$ python3 -q
>>> import numpy as np
>>> from numpy import linalg as LA
>>> np.set_printoptions(precision=1, suppress=True, linewidth=200)
>>> tidy = lambda a: np.round(a, 1) + 0
>>> A = np.array([[-0.5, -0.5, 3.0],
...     [1.9, 1.9, 3.0],
...     [0.9, 0.9, 3.0],
...     [-1.7, -1.7, 3.0],
...     [-1.0, -1.0, 3.0],
...     [2.5, 2.5, 3.0],
...     [-1.0, -1.0, 3.0],
...     [0.8, 0.8, 3.0],
...     [0.5, 0.5, 3.0],
...     [0.1, 0.1, 3.0],
...     [-0.5, -0.5, 3.0],
...     [0.8, 0.8, 3.0],
...     [0.2, 0.2, 3.0],
...     [-0.4, -0.4, 3.0],
...     [-1.3, -1.3, 3.0],
...     [0.3, 0.3, 3.0],
...     [1.0, 1.0, 3.0],
...     [1.2, 1.2, 3.0],
...     [-0.2, -0.2, 3.0],
...     [-2.4, -2.4, 3.0]])
>>> LA.lstsq(A[:-1].T, A[-1])[2]
np.int32(2)
>>> tidy(np.trace(LA.pinv(A) @ A))
np.float64(2.0)
>>> np.abs(np.diag(LA.qr(A)[1])) > 1e-9
array([ True, False,  True])
>>> np.allclose(A[:-1].T @ LA.lstsq(A[:-1].T, A[-1])[0], A[-1])
True
>>> feats = np.load("arr.npy")
>>> feats
array([[2, 3, 1],
       [1, 2, 3],
       [3, 1, 2]])
>>> O = feats.astype(float).copy()
>>> for j in range(3):
...     O[:, j] -= O[:, :j] @ (O[:, :j].T @ O[:, j])
...     O[:, j] /= LA.norm(O[:, j])
... 
>>> print(tidy(O.T @ feats))
[[3.7 2.9 2.9]
 [0.  2.3 1. ]
 [0.  0.  2.1]]
>>> tidy(O.T @ O)
array([[1., 0., 0.],
       [0., 1., 0.],
       [0., 0., 1.]])
>>> tidy(O)
array([[ 0.5,  0.6, -0.6],
       [ 0.3,  0.5,  0.8],
       [ 0.8, -0.6,  0.1]])
>>> print(tidy(np.fft.fft(feats[0])))
[6.+0.j  0.-1.7j 0.+1.7j]
>>> tidy(np.sort(np.abs(np.fft.fft(feats[0])))), tidy(np.sort(LA.svd(feats, compute_uv=False)))
(array([1.7, 1.7, 6. ]), array([1.7, 1.7, 6. ]))
>>> O, vecs = LA.qr(feats[:, :1])[0], LA.qr(feats[:, 1:])[0]
>>> sig = LA.svd(O.T @ vecs, compute_uv=False)
>>> tidy(LA.norm(O @ O.T - vecs @ vecs.T, 2))
np.float64(1.0)
>>> tidy(sig)
array([0.8])
>>> rng = np.random.default_rng(184310)
>>> idx = rng.permutation(3)
>>> idx
array([1, 0, 2])
>>> out = feats[idx][:, idx]
>>> print(out)
[[2 1 3]
 [3 2 1]
 [1 3 2]]
>>> print(np.trace(out))
6
>>> print(np.allclose(out, feats))
False
>>> O, vecs = LA.qr(out[:, :1])[0], LA.qr(out[:, 1:])[0]
>>> sig = LA.svd(O.T @ vecs, compute_uv=False)
>>> (sig > 0.9).sum()
np.int64(0)
>>> J = np.loadtxt("x.csv", delimiter=",")
>>> J
array([[-33.8,   8. , -19.9],
       [-10.2,   3.6,  -6.3],
       [ -9.3,   3.3,  -5.8],
       [ -2.6,   1.3,  -1.7],
       [ -2.6,   1.3,  -1.7],
       [ -1.2,   0.7,  -0.8],
       [ -0.8,   0.5,  -0.5],
       [ -0.1,   0.1,  -0.1],
       [  0.8,  -0.6,   0.5],
       [  1.7,  -1. ,   0.9],
       [  6.8,  -0.4,   2.7],
       [  7.8,  -0.3,   3.1]])
>>> # row 0 dominates
>>> cen = J - J.mean(axis=0)
>>> U, sig, Vt = LA.svd(cen, full_matrices=False)
>>> np.abs(U[:, 0]).argmax()
np.int64(0)
>>> print(tidy(Vt[0] * np.sign(Vt[0, np.abs(Vt[0]).argmax()])))
[ 0.9 -0.2  0.5]
>>> print(LA.matrix_rank(cen))
3
>>> idx = J[:, 2] > np.median(J[:, 2])
>>> r0 = J[idx].mean(axis=0) - J[~idx].mean(axis=0)
>>> print(((J - J.mean(axis=0)) @ r0 > 0).astype(int))
[0 0 0 1 1 1 1 1 1 1 1 1]
>>> idx.astype(int)
array([0, 0, 0, 0, 0, 0, 1, 1, 1, 1, 1, 1])
>>> P = J @ LA.solve(J.T @ J, J.T)
>>> print(tidy(P @ J[:, 2]))
[-19.9  -6.3  -5.8  -1.7  -1.7  -0.8  -0.5  -0.1   0.5   0.9   2.7   3.1]
>>> tidy(P)
array([[ 0.9,  0.1,  0.1,  0. ,  0. ,  0. ,  0. ,  0. ,  0.1,  0.1,  0. ,  0. ],
       [ 0.1,  0.3,  0.3,  0.2,  0.2,  0.1,  0.1,  0. , -0.1, -0.2,  0. ,  0. ],
       [ 0.1,  0.3,  0.2,  0.1,  0.1,  0.1,  0.1,  0. , -0.1, -0.2,  0. ,  0.1],
       [ 0. ,  0.2,  0.1,  0.1,  0.1,  0.1,  0.1,  0. , -0.1, -0.1,  0. ,  0. ],
       [ 0. ,  0.2,  0.1,  0.1,  0.1,  0.1,  0.1,  0. , -0.1, -0.1,  0. ,  0. ],
       [ 0. ,  0.1,  0.1,  0.1,  0.1,  0. ,  0. ,  0. ,  0. , -0.1,  0. ,  0. ],
       [ 0. ,  0.1,  0.1,  0.1,  0.1,  0. ,  0. ,  0. ,  0. , -0.1,  0. ,  0. ],
       [ 0. ,  0. ,  0. ,  0. ,  0. ,  0. ,  0. ,  0. ,  0. ,  0. ,  0. ,  0. ],
       [ 0.1, -0.1, -0.1, -0.1, -0.1,  0. ,  0. ,  0. ,  0.1,  0.1,  0. ,  0. ],
       [ 0.1, -0.2, -0.2, -0.1, -0.1, -0.1, -0.1,  0. ,  0.1,  0.2,  0.1,  0.1],
       [ 0. ,  0. ,  0. ,  0. ,  0. ,  0. ,  0. ,  0. ,  0. ,  0.1,  0.4,  0.5],
       [ 0. ,  0. ,  0.1,  0. ,  0. ,  0. ,  0. ,  0. ,  0. ,  0.1,  0.5,  0.5]])
>>> np.abs(np.diag(LA.qr(P)[1])) > 1e-9
array([ True,  True,  True, False, False, False, False, False, False, False, False, False])
>>> print(np.unique(P.round(6), axis=0).shape)
(11, 12)
>>> LA.lstsq(P[:-1].T, P[-1])[2]
np.int32(3)
>>> gram = J.T @ J
>>> print(tidy(gram))
[[1459.2 -353.1  845.5]
 [-353.1   93.6 -209.5]
 [ 845.5 -209.5  494. ]]
>>> np.allclose(gram, gram.T)
True
>>> tidy(LA.eigvalsh(gram)[::-1])
array([2036.8,    9.2,    0.7])
>>> (J @ J.T).shape
(12, 12)
>>> tidy(LA.svd(J, compute_uv=False) ** 2)
array([2036.8,    9.2,    0.7])
>>> X = np.triu(rng.random((5, 5)) < 0.5, 1).astype(int)
>>> X = X + X.T
>>> X
array([[0, 0, 0, 1, 1],
       [0, 0, 1, 0, 0],
       [0, 1, 0, 0, 1],
       [1, 0, 0, 0, 0],
       [1, 0, 1, 0, 0]])
>>> tidy(LA.eigvalsh(X).min())
np.float64(-1.7)
>>> np.count_nonzero(X)
np.int64(8)
>>> np.zeros(5, 5)
Traceback (most recent call last):
  File "<python-input-61>", line 1, in <module>
    np.zeros(5, 5)
    ~~~~~~~~^^^^^^
TypeError: Cannot interpret '5' as a data type
>>> print(np.diff(X, axis=0))
[[ 0  0  1 -1 -1]
 [ 0  1 -1  0  1]
 [ 1 -1  0  0 -1]
 [ 0  0  1  0  0]]
>>> X.sum(axis=1)
array([2, 1, 2, 1, 2])
>>> X.sum(axis=0)
array([2, 1, 2, 1, 2])
>>> X[:, 5]
Traceback (most recent call last):
  File "<python-input-65>", line 1, in <module>
    X[:, 5]
    ~^^^^^^
IndexError: index 5 is out of bounds for axis 1 with size 5
